In [1]: import numpy as np

In [2]: np.set_printoptions(suppress=True, linewidth=160)

In [3]: feats = np.load("layer14.npy")

In [4]: feats
Out[4]: 
array([[ 0,  0, -5, -7],
       [ 0,  0,  2, -2],
       [ 0,  0,  0, -3],
       [ 0,  0,  0,  0]])

In [5]: U, sv, VT = np.linalg.svd(feats)

In [6]: sv.round(3) + 0
Out[6]: array([8.979, 3.222, 0.   , 0.   ])

In [7]: np.argmax(sv[:-1] / (sv[1:] + 1e-6)) + 1
Out[7]: np.int64(2)

In [8]: other = U[:, :2] @ np.diag(sv[:2]) @ VT[:2]

In [9]: np.linalg.matrix_rank(other)
Out[9]: np.int64(2)

In [10]: np.round(np.linalg.norm(feats - other, 2), 3), round(float(sv[2]), 3)
Out[10]: (np.float64(0.0), 0.0)

In [11]: other.round(3) + 0
Out[11]: 
array([[ 0.,  0., -5., -7.],
       [ 0.,  0.,  2., -2.],
       [ 0.,  0.,  0., -3.],
       [ 0.,  0.,  0.,  0.]])

In [12]: np.linalg.matrix_rank(feats, rtol=0.05)
Out[12]: np.int64(2)

In [13]: np.linalg.cond(feats) > 100
Out[13]: np.True_

In [14]: np.argsort(-np.linalg.norm(feats, axis=0).round(6), kind="stable")[:3]
Out[14]: array([3, 2, 0])

In [15]: np.round(np.linalg.norm(feats, 2) / np.linalg.norm(feats), 3)
Out[15]: np.float64(0.941)

In [16]: [round(float(x), 3) for x in np.linalg.svd(feats, compute_uv=False)[:3]]
Out[16]: [8.979, 3.222, 0.0]

In [17]: (feats + feats.T) / 2
Out[17]: 
array([[ 0. ,  0. , -2.5, -3.5],
       [ 0. ,  0. ,  1. , -1. ],
       [-2.5,  1. ,  0. , -1.5],
       [-3.5, -1. , -1.5,  0. ]])

In [18]: np.allclose(feats, feats.T)
Out[18]: False

In [19]: np.round(np.abs(np.linalg.eigvals(feats)).max(), 3)
Out[19]: np.float64(0.0)

In [20]: np.allclose(feats @ feats.T, feats.T @ feats)
Out[20]: False

In [21]: round(float(np.linalg.det(feats)), 3)
Out[21]: 0.0

In [22]: (feats - feats.T) / 2
Out[22]: 
array([[ 0. ,  0. , -2.5, -3.5],
       [ 0. ,  0. ,  1. , -1. ],
       [ 2.5, -1. ,  0. , -1.5],
       [ 3.5,  1. ,  1.5,  0. ]])

In [23]: np.linalg.matrix_power(feats, 2)
Out[23]: 
array([[ 0,  0,  0, 15],
       [ 0,  0,  0, -6],
       [ 0,  0,  0,  0],
       [ 0,  0,  0,  0]])

In [24]: np.trace(feats)
Out[24]: np.int64(0)
